$ python3 -q
>>> import numpy as np
>>> np.set_printoptions(precision=2, suppress=True, linewidth=120)
>>> J = np.loadtxt("case9.csv", delimiter=",")
>>> J.round(2) + 0
array([[-0.71,  0.19,  0.25,  0.11,  0.54,  0.22, -0.04,  0.14,  0.17],
       [-0.2 , -0.5 , -0.44,  0.24, -0.01,  0.55,  0.  , -0.35, -0.18],
       [-0.31, -0.05, -0.26,  0.41, -0.36, -0.4 , -0.5 ,  0.04,  0.35],
       [ 0.04,  0.09, -0.29, -0.59,  0.29, -0.01, -0.66, -0.15, -0.1 ],
       [-0.43, -0.11, -0.11, -0.11, -0.08, -0.43,  0.15,  0.17, -0.73],
       [ 0.08, -0.69,  0.17, -0.17,  0.07,  0.05, -0.15,  0.64,  0.14],
       [-0.31,  0.18,  0.19, -0.39, -0.69,  0.43, -0.07,  0.1 ,  0.02],
       [-0.24, -0.4 ,  0.26, -0.36, -0.02, -0.33,  0.22, -0.56,  0.33],
       [-0.12,  0.12, -0.67, -0.3 ,  0.04, -0.05,  0.46,  0.27,  0.37]])
>>> Y = J / np.linalg.norm(J, axis=1, keepdims=True)
>>> C2 = Y @ Y.T
>>> np.argwhere(np.triu(np.abs(C2) > 0.95, 1))
array([], shape=(0, 2), dtype=int64)
>>> C2.round(2) + 0
array([[1., 0., 0., 0., 0., 0., 0., 0., 0.],
       [0., 1., 0., 0., 0., 0., 0., 0., 0.],
       [0., 0., 1., 0., 0., 0., 0., 0., 0.],
       [0., 0., 0., 1., 0., 0., 0., 0., 0.],
       [0., 0., 0., 0., 1., 0., 0., 0., 0.],
       [0., 0., 0., 0., 0., 1., 0., 0., 0.],
       [0., 0., 0., 0., 0., 0., 1., 0., 0.],
       [0., 0., 0., 0., 0., 0., 0., 1., 0.],
       [0., 0., 0., 0., 0., 0., 0., 0., 1.]])
>>> C2[4].round(2) + 0
array([0., 0., 0., 0., 1., 0., 0., 0., 0.])
>>> q, R = np.linalg.qr(J)
>>> np.abs(np.diag(R))
array([1., 1., 1., 1., 1., 1., 1., 1., 1.])
>>> np.round(q.T @ q, 2) + 0
array([[1., 0., 0., 0., 0., 0., 0., 0., 0.],
       [0., 1., 0., 0., 0., 0., 0., 0., 0.],
       [0., 0., 1., 0., 0., 0., 0., 0., 0.],
       [0., 0., 0., 1., 0., 0., 0., 0., 0.],
       [0., 0., 0., 0., 1., 0., 0., 0., 0.],
       [0., 0., 0., 0., 0., 1., 0., 0., 0.],
       [0., 0., 0., 0., 0., 0., 1., 0., 0.],
       [0., 0., 0., 0., 0., 0., 0., 1., 0.],
       [0., 0., 0., 0., 0., 0., 0., 0., 1.]])
>>> R.round(2) + 0
array([[1., 0., 0., 0., 0., 0., 0., 0., 0.],
       [0., 1., 0., 0., 0., 0., 0., 0., 0.],
       [0., 0., 1., 0., 0., 0., 0., 0., 0.],
       [0., 0., 0., 1., 0., 0., 0., 0., 0.],
       [0., 0., 0., 0., 1., 0., 0., 0., 0.],
       [0., 0., 0., 0., 0., 1., 0., 0., 0.],
       [0., 0., 0., 0., 0., 0., 1., 0., 0.],
       [0., 0., 0., 0., 0., 0., 0., 1., 0.],
       [0., 0., 0., 0., 0., 0., 0., 0., 1.]])
>>> rng = np.random.default_rng(4447)
>>> Y = J + rng.integers(-2, 3, (9, 3)) @ rng.integers(-2, 3, (3, 9))
>>> Y
array([[ 0.29,  5.19,  4.25, -2.89,  0.54, -3.78,  1.96, -0.86,  2.17],
       [ 3.8 , -1.5 ,  0.56, -0.76,  4.99, -3.45,  2.  , -4.35, -4.18],
       [-5.31,  4.95,  3.74,  1.41, -2.36,  1.6 , -4.5 ,  5.04,  2.35],
       [-5.96,  0.09, -0.29,  3.41, -1.71,  5.99, -6.66,  5.85, -0.1 ],
       [-2.43,  1.89,  0.89, -0.11, -2.08,  0.57, -0.85,  2.17,  1.27],
       [ 6.08, -0.69, -2.83, -6.17, -3.93, -4.95,  8.85, -5.36,  6.14],
       [ 3.69, -3.82, -1.81, -0.39,  3.31, -1.57,  1.93, -3.9 , -3.98],
       [-1.24, -2.4 , -0.74,  1.64,  0.98,  1.67, -1.78,  0.44, -1.67],
       [-0.12,  6.12,  5.33, -2.3 ,  2.04, -4.05,  0.46,  0.27,  0.37]])
>>> np.abs(Y - J).sum(axis=1)
array([22., 26., 30., 30., 13., 45., 26., 14., 20.])
>>> Y - J
array([[ 1.,  5.,  4., -3.,  0., -4.,  2., -1.,  2.],
       [ 4., -1.,  1., -1.,  5., -4.,  2., -4., -4.],
       [-5.,  5.,  4.,  1., -2.,  2., -4.,  5.,  2.],
       [-6.,  0.,  0.,  4., -2.,  6., -6.,  6.,  0.],
       [-2.,  2.,  1.,  0., -2.,  1., -1.,  2.,  2.],
       [ 6.,  0., -3., -6., -4., -5.,  9., -6.,  6.],
       [ 4., -4., -2.,  0.,  4., -2.,  2., -4., -4.],
       [-1., -2., -1.,  2.,  1.,  2., -2.,  1., -2.],
       [ 0.,  6.,  6., -2.,  2., -4.,  0.,  0.,  0.]])
>>> np.linalg.matrix_rank(Y - J, tol=1e-8)
np.int64(3)
>>> r0 = np.array([1, 3, 2, -2, -1, 3, 0, 1, 1])
>>> Y = J + np.outer(r0, np.eye(9)[8])
>>> Y.round(2) + 0
array([[-0.71,  0.19,  0.25,  0.11,  0.54,  0.22, -0.04,  0.14,  1.17],
       [-0.2 , -0.5 , -0.44,  0.24, -0.01,  0.55,  0.  , -0.35,  2.82],
       [-0.31, -0.05, -0.26,  0.41, -0.36, -0.4 , -0.5 ,  0.04,  2.35],
       [ 0.04,  0.09, -0.29, -0.59,  0.29, -0.01, -0.66, -0.15, -2.1 ],
       [-0.43, -0.11, -0.11, -0.11, -0.08, -0.43,  0.15,  0.17, -1.73],
       [ 0.08, -0.69,  0.17, -0.17,  0.07,  0.05, -0.15,  0.64,  3.14],
       [-0.31,  0.18,  0.19, -0.39, -0.69,  0.43, -0.07,  0.1 ,  0.02],
       [-0.24, -0.4 ,  0.26, -0.36, -0.02, -0.33,  0.22, -0.56,  1.33],
       [-0.12,  0.12, -0.67, -0.3 ,  0.04, -0.05,  0.46,  0.27,  1.37]])
>>> np.linalg.matrix_rank(Y - J)
np.int64(1)
>>> A = np.loadtxt("data.csv", delimiter=",")
>>> A
array([[ 0.9,  0.7, -1. ,  0. ,  1. , -0.8, -0.9, -1.5],
       [ 0.9,  1.8,  0.1, -1.2,  1.4, -0.1,  0.2, -0.8],
       [-0.7,  0.8,  1.1,  0.9,  0.3,  0.4,  0.9,  1.4],
       [ 0. ,  1.2,  0.4,  0.2,  0.8, -1.3,  0.6, -0.6],
       [-0.1,  2. , -1.8,  2.2,  0.5, -0.4,  1.3,  0.6],
       [-0.4,  1.6,  0.6, -0.1, -1.2, -0.3,  0.7,  0.7],
       [-0.2, -0.2, -0.7,  0. ,  0. , -0.4, -0.2,  0.8],
       [ 0.4, -0.9, -0.3,  0.7, -0.3, -0.1,  0.3, -0.4],
       [ 1.3, -1.1, -0.9, -0.6,  1.5, -0.8,  0.2, -1. ],
       [-0.6,  0.4,  0. ,  0. ,  0.9,  0.4,  0.4, -0.8],
       [ 0. , -2.6, -0.1, -0.5,  0.6, -0.6,  2.1,  1.4],
       [-1.1,  0.7, -0.2,  0.3, -0.8, -0.6, -0.5,  0.9],
       [ 0.3, -0.6,  1.8, -1.5, -1.6,  0.4, -1.6, -0.3],
       [-0.4,  1. , -0.8, -0.7,  0.6, -0.7, -0.6,  0.7],
       [ 4.5,  7. , -1. ,  2. , -2.5, -2. ,  4. ,  5. ],
       [ 0.5, -1.4, -0.3, -3. , -0.8, -1.8, -0.6, -1.7],
       [-1.9,  0.4, -2. , -2. ,  1. , -0.1,  2.1, -1.1],
       [ 0.1,  1. ,  0.5,  1. ,  0.5,  0. , -1.8, -2. ],
       [ 0.7,  1.6,  0.3, -0.4,  0.1,  0.6, -2.1,  0.2]])
>>> Xs = A - A.mean(axis=0)
>>> evecs = np.linalg.svd(Xs)[2][:1]
>>> Y = Xs - Xs @ evecs.T @ evecs
>>> (Xs @ evecs.T).std(axis=0)
array([2.69])
>>> Y.std(axis=0)
array([0.92, 0.89, 0.89, 0.95, 0.88, 0.63, 1.08, 0.78])
